>>> import numpy as np
>>> np.set_printoptions(precision=2, suppress=True, linewidth=100)
>>> def rd(a):
...     return np.round(a, 2) + 0
... 
>>> arr = np.load("m.npy")
>>> arr
array([[0, 0, 0, 0, 0, 0],
       [0, 4, 4, 0, 2, 4],
       [0, 4, 4, 0, 2, 4],
       [0, 0, 0, 0, 0, 0],
       [0, 2, 2, 0, 1, 2],
       [0, 4, 4, 0, 2, 4]])
>>> # symmetric, so the eigenvalues are real
>>> print(rd(arr.mean(axis=0)))
[0.   2.33 2.33 0.   1.17 2.33]
>>> arr.shape
(6, 6)
>>> arr.sum(axis=0)
array([ 0, 14, 14,  0,  7, 14])
>>> rd(np.linalg.norm(arr))
np.float64(13.0)
>>> np.argsort(-np.linalg.norm(arr, axis=0).round(6), kind="stable")[:3]
array([1, 2, 5])
>>> [round(float(x), 2) for x in np.linalg.svd(arr, compute_uv=False)[:3]]
[13.0, 0.0, 0.0]
>>> np.linalg.cond(arr) > 100
np.True_
>>> np.linalg.matrix_rank(arr, rtol=0.1)
np.int64(1)
>>> arr.reshape(-1, 2)
array([[0, 0],
       [0, 0],
       [0, 0],
       [0, 4],
       [4, 0],
       [2, 4],
       [0, 4],
       [4, 0],
       [2, 4],
       [0, 0],
       [0, 0],
       [0, 0],
       [0, 2],
       [2, 0],
       [1, 2],
       [0, 4],
       [4, 0],
       [2, 4]])
>>> print(arr.ravel(order="F"))
[0 0 0 0 0 0 0 4 4 0 2 4 0 4 4 0 2 4 0 0 0 0 0 0 0 2 2 0 1 2 0 4 4 0 2 4]
>>> T = arr.reshape(6, 2, -1)
>>> np.einsum("ihd,ihd->ih", T, T)
array([[ 0,  0],
       [32, 20],
       [32, 20],
       [ 0,  0],
       [ 8,  5],
       [32, 20]])
>>> (arr + arr.T) / 2
array([[0., 0., 0., 0., 0., 0.],
       [0., 4., 4., 0., 2., 4.],
       [0., 4., 4., 0., 2., 4.],
       [0., 0., 0., 0., 0., 0.],
       [0., 2., 2., 0., 1., 2.],
       [0., 4., 4., 0., 2., 4.]])
>>> np.linalg.matrix_power(arr, 3)
array([[  0,   0,   0,   0,   0,   0],
       [  0, 676, 676,   0, 338, 676],
       [  0, 676, 676,   0, 338, 676],
       [  0,   0,   0,   0,   0,   0],
       [  0, 338, 338,   0, 169, 338],
       [  0, 676, 676,   0, 338, 676]])
>>> print(np.allclose(arr, arr.T))
True
>>> arr @ arr
array([[ 0,  0,  0,  0,  0,  0],
       [ 0, 52, 52,  0, 26, 52],
       [ 0, 52, 52,  0, 26, 52],
       [ 0,  0,  0,  0,  0,  0],
       [ 0, 26, 26,  0, 13, 26],
       [ 0, 52, 52,  0, 26, 52]])
>>> rd(np.linalg.det(arr))
np.float64(0.0)
